>>> import numpy as np
>>> np.set_printoptions(suppress=True, linewidth=160)
>>> def rnd(a):
...     return np.round(a, 2) + 0
... 
>>> J = np.loadtxt("arr.csv", delimiter=",")
>>> J
array([[4., 1., 0., 0., 0., 0., 0., 0., 0., 0., 0., 0., 0., 0.],
       [0., 4., 1., 0., 0., 0., 0., 0., 0., 0., 0., 0., 0., 0.],
       [0., 0., 4., 1., 0., 0., 0., 0., 0., 0., 0., 0., 0., 0.],
       [0., 0., 0., 4., 1., 0., 0., 0., 0., 0., 0., 0., 0., 0.],
       [0., 0., 0., 0., 4., 1., 0., 0., 0., 0., 0., 0., 0., 0.],
       [0., 0., 0., 0., 0., 4., 1., 0., 0., 0., 0., 0., 0., 0.],
       [0., 0., 0., 0., 0., 0., 4., 1., 0., 0., 0., 0., 0., 0.],
       [0., 0., 0., 0., 0., 0., 0., 4., 1., 0., 0., 0., 0., 0.],
       [0., 0., 0., 0., 0., 0., 0., 0., 4., 1., 0., 0., 0., 0.],
       [0., 0., 0., 0., 0., 0., 0., 0., 0., 4., 1., 0., 0., 0.],
       [0., 0., 0., 0., 0., 0., 0., 0., 0., 0., 4., 1., 0., 0.],
       [0., 0., 0., 0., 0., 0., 0., 0., 0., 0., 0., 4., 1., 0.],
       [0., 0., 0., 0., 0., 0., 0., 0., 0., 0., 0., 0., 4., 1.],
       [0., 0., 0., 0., 0., 0., 0., 0., 0., 0., 0., 0., 0., 4.]])
>>> np.linalg.matrix_rank(J - J[0, 0] * np.eye(14))
np.int64(13)
>>> print(rnd(np.sort(np.linalg.eigvals(J))))
[4. 4. 4. 4. 4. 4. 4. 4. 4. 4. 4. 4. 4. 4.]
>>> J.sum(axis=0)
array([4., 5., 5., 5., 5., 5., 5., 5., 5., 5., 5., 5., 5., 5.])
>>> np.linalg.rank(J)
Traceback (most recent call last):
  File "<python-input-8>", line 1, in <module>
    np.linalg.rank(J)
    ^^^^^^^^^^^^^^
AttributeError: module 'numpy.linalg' has no attribute 'rank'
>>> J.shape
(14, 14)
>>> J.sum(axis=1)
array([5., 5., 5., 5., 5., 5., 5., 5., 5., 5., 5., 5., 5., 4.])
>>> print(np.abs(J).max())
4.0
>>> np.unravel_index(np.abs(J).argmax(), J.shape)
(np.int64(0), np.int64(0))
>>> np.count_nonzero(J)
np.int64(27)
>>> rnd(J.mean(axis=0))
array([0.29, 0.36, 0.36, 0.36, 0.36, 0.36, 0.36, 0.36, 0.36, 0.36, 0.36, 0.36, 0.36, 0.36])
>>> th = np.radians(30)
>>> R = np.eye(14)
>>> R[8, 8] = R[12, 12] = np.cos(th)
>>> R[8, 12], R[12, 8] = -np.sin(th), np.sin(th)
>>> A2 = J @ R.T
>>> rnd(np.abs(A2 - J).max(axis=0))
array([0., 0., 0., 0., 0., 0., 0., 0., 2., 0., 0., 0., 2., 0.])
>>> np.allclose(J @ J.T, A2 @ A2.T)
True
>>> rnd(np.linalg.det(R)), rnd(np.trace(R))
(np.float64(1.0), np.float64(13.73))
>>> rnd(np.sort(np.abs(np.linalg.eigvals(J))))
array([4., 4., 4., 4., 4., 4., 4., 4., 4., 4., 4., 4., 4., 4.])
>>> rnd(np.abs(np.linalg.eigvals(J)).max())
np.float64(4.0)
>>> np.allclose(J, J.T)
False
>>> assert J == J.T
Traceback (most recent call last):
  File "<python-input-26>", line 1, in <module>
    assert J == J.T
           ^^^^^^^^
ValueError: The truth value of an array with more than one element is ambiguous. Use a.any() or a.all()
>>> r0 = np.array([-3, 1])
>>> np.polyval(r0, J[4])
array([  1.,   1.,   1.,   1., -11.,  -2.,   1.,   1.,   1.,   1.,   1.,   1.,   1.,   1.])
>>> print(np.cross(J[4, :3], J[7, :3]))
[0. 0. 0.]
>>> m1 = np.loadtxt("dump.csv", delimiter=",")
>>> m1
array([[ 0.,  0.,  0.,  0.,  0.,  0.,  0.,  0.,  0.],
       [ 0.,  0.,  0.,  0., -1.,  0.,  0.,  0.,  0.],
       [ 1.,  0.,  0.,  0.,  0.,  0.,  0.,  0.,  0.],
       [ 0.,  0.,  0.,  0.,  0.,  0.,  0., -1.,  0.],
       [ 0.,  0.,  0.,  0.,  0.,  0.,  0.,  0., -2.],
       [ 0.,  0.,  2.,  0.,  0.,  0.,  0.,  0.,  0.],
       [ 0.,  2.,  0.,  0.,  0.,  0.,  0.,  0.,  0.],
       [ 0.,  0.,  0.,  0.,  0.,  0., -1.,  0.,  0.],
       [ 0.,  0.,  0.,  0.,  0., -1.,  0.,  0.,  0.]])
>>> Uu, sig, Vt = np.linalg.svd(m1)
>>> vecs = Vt[:(sig > 1e-8).sum()]
>>> rng = np.random.default_rng(660)
>>> x0 = m1[4] + 2 * m1[5] + rng.integers(2) * np.eye(9)[6]
>>> x0
array([ 0.,  0.,  4.,  0.,  0.,  0.,  0.,  0., -2.])
>>> np.diag(vecs.T @ vecs)
array([1., 1., 1., 0., 1., 1., 1., 1., 1.])
